$ python -q
>>> import numpy as np
>>> from numpy import linalg as LA
>>> np.set_printoptions(precision=1, suppress=True, linewidth=100, legacy="1.25")
>>> rng = np.random.default_rng(946753)
>>> z = rng.integers(0, 3, 6)
>>> A = np.triu((z[:, None] == z) & (rng.random((6, 6)) < 0.8), 1).astype(int)
>>> A += A.T
>>> A
array([[0, 0, 1, 1, 0, 0],
       [0, 0, 0, 0, 1, 0],
       [1, 0, 0, 1, 0, 0],
       [1, 0, 1, 0, 0, 0],
       [0, 1, 0, 0, 0, 0],
       [0, 0, 0, 0, 0, 0]])
>>> vals, evecs = LA.eigvalsh(A)
Traceback (most recent call last):
  File "<python-input-8>", line 1, in <module>
    vals, evecs = LA.eigvalsh(A)
    ^^^^^^^^^^^
ValueError: too many values to unpack (expected 2)
>>> vals, evecs = LA.eigh(A)
>>> np.round(evecs.T @ evecs, 1) + 0
array([[1., 0., 0., 0., 0., 0.],
       [0., 1., 0., 0., 0., 0.],
       [0., 0., 1., 0., 0., 0.],
       [0., 0., 0., 1., 0., 0.],
       [0., 0., 0., 0., 1., 0.],
       [0., 0., 0., 0., 0., 1.]])
>>> np.round(np.abs(evecs[:, -1]), 1) + 0
array([0.6, 0. , 0.6, 0.6, 0. , 0. ])
>>> np.round(evecs @ np.diag(vals) @ evecs.T, 1) + 0
array([[0., 0., 1., 1., 0., 0.],
       [0., 0., 0., 0., 1., 0.],
       [1., 0., 0., 1., 0., 0.],
       [1., 0., 1., 0., 0., 0.],
       [0., 1., 0., 0., 0., 0.],
       [0., 0., 0., 0., 0., 0.]])
>>> LA.eigvalsh(A @ A)
array([0., 1., 1., 1., 1., 4.])
>>> vals
array([-1., -1., -1.,  0.,  1.,  2.])
>>> np.abs(evecs[:, -1]).round(6).argmax()
0
>>> (vals > 1e-8).sum(), (vals < -1e-8).sum()
(2, 3)
>>> np.unique(vals.round(6) + 0, return_counts=True)[1]
array([3, 1, 1, 1])
>>> round(LA.norm(A, 2) / LA.norm(A), 1)
0.7
>>> LA.matrix_rank(A, rtol=0.1)
5
>>> [round(float(x), 1) for x in LA.svd(A, compute_uv=False)[:3]]
[2.0, 1.0, 1.0]
>>> m1 = np.load("case7.npy")
>>> m1
array([[  0,   0,   0,   0],
       [ -4,  -3,  -3,   8],
       [  0,   0,   0,   0],
       [ -4,  -3,  -3,   8],
       [ -4,  -3,  -3,   8],
       [  0,   0,   0,   0],
       [ -5, -15,   6,  -2],
       [  4,  -8,   7,  -1],
       [  0, -11,   4,   7],
       [  0,   0,   0,   0],
       [-13, -10,  -4,   7],
       [  5,  -2,  15,  -8],
       [  0,   0,   0,   0],
       [  1,   6,   8,  -7],
       [ -8,  -1,   7,  -8],
       [ -8,  -1,   7,  -8],
       [  0,   0,   0,   0],
       [ -4,  -3,  -3,   8],
       [ -3,   3,   5,   1],
       [ -4,  -3,  -3,   8],
       [  0,   0,   0,   0],
       [  0,   0,   0,   0],
       [ -4,  -3,  -3,   8],
       [  0,   0,   0,   0],
       [  0,   0,   0,   0],
       [ -8,  -1,   7,  -8],
       [ -9,  -7,  -1,  -1],
       [  0,   0,   0,   0],
       [  4,  -8,   7,  -1],
       [  1,   6,   8,  -7],
       [-13, -10,  -4,   7]])
>>> q, R = LA.qr(m1)
>>> np.round(q @ R, 1) + 0
array([[  0.,   0.,   0.,   0.],
       [ -4.,  -3.,  -3.,   8.],
       [  0.,   0.,   0.,   0.],
       [ -4.,  -3.,  -3.,   8.],
       [ -4.,  -3.,  -3.,   8.],
       [  0.,   0.,   0.,   0.],
       [ -5., -15.,   6.,  -2.],
       [  4.,  -8.,   7.,  -1.],
       [  0., -11.,   4.,   7.],
       [  0.,   0.,   0.,   0.],
       [-13., -10.,  -4.,   7.],
       [  5.,  -2.,  15.,  -8.],
       [  0.,   0.,   0.,   0.],
       [  1.,   6.,   8.,  -7.],
       [ -8.,  -1.,   7.,  -8.],
       [ -8.,  -1.,   7.,  -8.],
       [  0.,   0.,   0.,   0.],
       [ -4.,  -3.,  -3.,   8.],
       [ -3.,   3.,   5.,   1.],
       [ -4.,  -3.,  -3.,   8.],
       [  0.,   0.,   0.,   0.],
       [  0.,   0.,   0.,   0.],
       [ -4.,  -3.,  -3.,   8.],
       [  0.,   0.,   0.,   0.],
       [  0.,   0.,   0.,   0.],
       [ -8.,  -1.,   7.,  -8.],
       [ -9.,  -7.,  -1.,  -1.],
       [  0.,   0.,   0.,   0.],
       [  4.,  -8.,   7.,  -1.],
       [  1.,   6.,   8.,  -7.],
       [-13., -10.,  -4.,   7.]])
>>> q.round(1) + 0
array([[ 0. ,  0. ,  0. ,  0. ],
       [ 0.1,  0. ,  0.1, -0.3],
       [ 0. ,  0. ,  0. ,  0. ],
       [ 0.1,  0. ,  0.1, -0.3],
       [ 0.1,  0. ,  0.1, -0.3],
       [ 0. ,  0. ,  0. ,  0. ],
       [ 0.2, -0.5, -0.2,  0.2],
       [-0.1, -0.4, -0.2,  0. ],
       [ 0. , -0.4, -0.1, -0.3],
       [ 0. ,  0. ,  0. ,  0. ],
       [ 0.5, -0.1,  0.1,  0. ],
       [-0.2, -0.2, -0.5, -0.2],
       [ 0. ,  0. ,  0. ,  0. ],
       [ 0. ,  0.2, -0.3, -0.2],
       [ 0.3,  0.1, -0.3,  0.1],
       [ 0.3,  0.1, -0.3,  0.1],
       [ 0. ,  0. ,  0. ,  0. ],
       [ 0.1,  0. ,  0.1, -0.3],
       [ 0.1,  0.2, -0.2, -0.4],
       [ 0.1,  0. ,  0.1, -0.3],
       [ 0. ,  0. ,  0. ,  0. ],
       [ 0. ,  0. ,  0. ,  0. ],
       [ 0.1,  0. ,  0.1, -0.3],
       [ 0. ,  0. ,  0. ,  0. ],
       [ 0. ,  0. ,  0. ,  0. ],
       [ 0.3,  0.1, -0.3,  0.1],
       [ 0.3, -0.1,  0. ,  0.3],
       [ 0. ,  0. ,  0. ,  0. ],
       [-0.1, -0.4, -0.2,  0. ],
       [ 0. ,  0.2, -0.3, -0.2],
       [ 0.5, -0.1,  0.1,  0. ]])
>>> round(float(abs(R[0, 0])), 1), round(LA.norm(m1[:, 0]), 1)
(28.3, 28.3)
>>> np.trace(q @ q.T)
4.0
>>> np.allclose(R.T @ R, m1.T @ m1)
True
>>> np.round(q.T @ q, 1) + 0
array([[1., 0., 0., 0.],
       [0., 1., 0., 0.],
       [0., 0., 1., 0.],
       [0., 0., 0., 1.]])
>>> np.abs(np.diag(R))
array([28.3, 25.3, 26.9, 16. ])
>>> Y = np.c_[m1[:, :3] @ np.array([[2, -2, -2], [-1, 3, -2], [1, -2, 3]]), np.array([2, 2, 0, 1, 1, 2, 0, 0, 0, 2, 1, 1, 2, 1, 0, 0, 1, 1, 0, 0, 1, 2, 2, 2, 2, 2, 0, 1, 0, 2, 1])]
>>> Y
array([[  0,   0,   0,   2],
       [ -8,   5,   5,   2],
       [  0,   0,   0,   0],
       [ -8,   5,   5,   1],
       [ -8,   5,   5,   1],
       [  0,   0,   0,   2],
       [ 11, -47,  58,   0],
       [ 23, -46,  29,   0],
       [ 15, -41,  34,   0],
       [  0,   0,   0,   2],
       [-20,   4,  34,   1],
       [ 27, -46,  39,   1],
       [  0,   0,   0,   2],
       [  4,   0,  10,   1],
       [ -8,  -1,  39,   0],
       [ -8,  -1,  39,   0],
       [  0,   0,   0,   1],
       [ -8,   5,   5,   1],
       [ -4,   5,  15,   0],
       [ -8,   5,   5,   0],
       [  0,   0,   0,   1],
       [  0,   0,   0,   2],
       [ -8,   5,   5,   2],
       [  0,   0,   0,   2],
       [  0,   0,   0,   2],
       [ -8,  -1,  39,   2],
       [-12,  -1,  29,   0],
       [  0,   0,   0,   1],
       [ 23, -46,  29,   0],
       [  4,   0,  10,   2],
       [-20,   4,  34,   1]])
>>> LA.norm(LA.qr(m1)[0].T @ Y, axis=0) ** 2 / ((Y ** 2).sum(axis=0) + 1e-12)
array([1. , 1. , 1. , 0.2])
>>> np.round(LA.lstsq(m1, Y[:, 0])[0], 1) + 0
array([ 2., -1.,  1.,  0.])
>>> LA.matrix_rank(np.c_[m1, Y])
5
>>> LA.matrix_rank(Y)
4
